In [1]: import numpy as np

In [2]: np.set_printoptions(precision=4, suppress=True, linewidth=160)

In [3]: E = np.loadtxt("x.csv", delimiter=",")

In [4]: E
Out[4]: 
array([[-0.2385, -0.2622,  0.3137,  0.1201],
       [-0.2622,  0.6608,  0.8963,  0.7645],
       [ 0.3137,  0.8963,  0.0749, -0.2277],
       [ 0.1201,  0.7645, -0.2277,  1.5027]])

In [5]: th = np.radians(72)

In [6]: Rm = np.eye(4)

In [7]: Rm[2, 2] = Rm[3, 3] = np.cos(th)

In [8]: Rm[2, 3], Rm[3, 2] = -np.sin(th), np.sin(th)

In [9]: Rm
Out[9]: 
array([[ 1.    ,  0.    ,  0.    ,  0.    ],
       [ 0.    ,  1.    ,  0.    ,  0.    ],
       [ 0.    ,  0.    ,  0.309 , -0.9511],
       [ 0.    ,  0.    ,  0.9511,  0.309 ]])

In [10]: Y = E @ Rm.T

In [11]: np.allclose(E @ E.T, Y @ Y.T)
Out[11]: True

In [12]: np.round(np.linalg.det(Rm), 4), round(float(np.trace(Rm)), 4)
Out[12]: (np.float64(1.0), 2.618)

In [13]: np.abs(Y - E).max(axis=0)
Out[13]: array([0.    , 0.    , 1.3464, 1.2549])

In [14]: np.round(np.linalg.svd(E, compute_uv=False), 4) + 0, np.round(np.linalg.svd(Y, compute_uv=False), 4) + 0
Out[14]: (array([2., 1., 1., 0.]), array([2., 1., 1., 0.]))

In [15]: np.allclose(np.linalg.norm(E, axis=1), np.linalg.norm(Y, axis=1))
Out[15]: True

In [16]: rk = np.linalg.matrix_rank(E)

In [17]: rk
Out[17]: np.int64(3)

In [18]: ns = np.linalg.svd(E)[2][rk:].T

In [19]: print(np.linalg.matrix_rank(E.T @ E), np.linalg.matrix_rank(E @ E.T))
3 3

In [20]: [int(np.linalg.matrix_rank(np.delete(E, i, axis=0))) for i in range(4)]
Out[20]: [3, 3, 3, 3]

In [21]: ns.shape
Out[21]: (4, 1)

In [22]: Uu, s, Vt = np.linalg.svd(E)

In [23]: np.argmax(s[:-1] / (s[1:] + 1e-6)) + 1
Out[23]: np.int64(3)

In [24]: s.round(4) + 0
Out[24]: array([2., 1., 1., 0.])

In [25]: Y = Uu[:, :3] @ np.diag(s[:3]) @ Vt[:3]

In [26]: np.linalg.matrix_rank(Y)
Out[26]: np.int64(3)

In [27]: np.round(np.linalg.norm(E - Y, 2), 4), round(float(s[3]), 4)
Out[27]: (np.float64(0.0), 0.0)

In [28]: Y
Out[28]: 
array([[-0.2385, -0.2622,  0.3137,  0.1201],
       [-0.2622,  0.6608,  0.8963,  0.7645],
       [ 0.3137,  0.8963,  0.0749, -0.2277],
       [ 0.1201,  0.7645, -0.2277,  1.5027]])

In [29]: round(float(np.linalg.norm(E - Y) / np.linalg.norm(E)), 4)
Out[29]: 0.0

In [30]: np.round(np.abs(E - Y).max(), 4)
Out[30]: np.float64(0.0)

In [31]: C2 = E.T @ E

In [32]: np.round(np.linalg.eigvalsh(C2)[::-1], 4) + 0
Out[32]: array([4., 1., 1., 0.])

In [33]: round(np.trace(C2), 4), round((E ** 2).sum(), 4)
Out[33]: (np.float64(6.0), np.float64(6.0))

In [34]: np.allclose(C2, C2.T)
Out[34]: True

In [35]: (E @ E.T).shape
Out[35]: (4, 4)

In [36]: C2
Out[36]: 
array([[ 0.2385,  0.2622, -0.3137, -0.1201],
       [ 0.2622,  1.8933,  0.4031,  1.4184],
       [-0.3137,  0.4031,  0.9593,  0.3636],
       [-0.1201,  1.4184,  0.3636,  2.9089]])
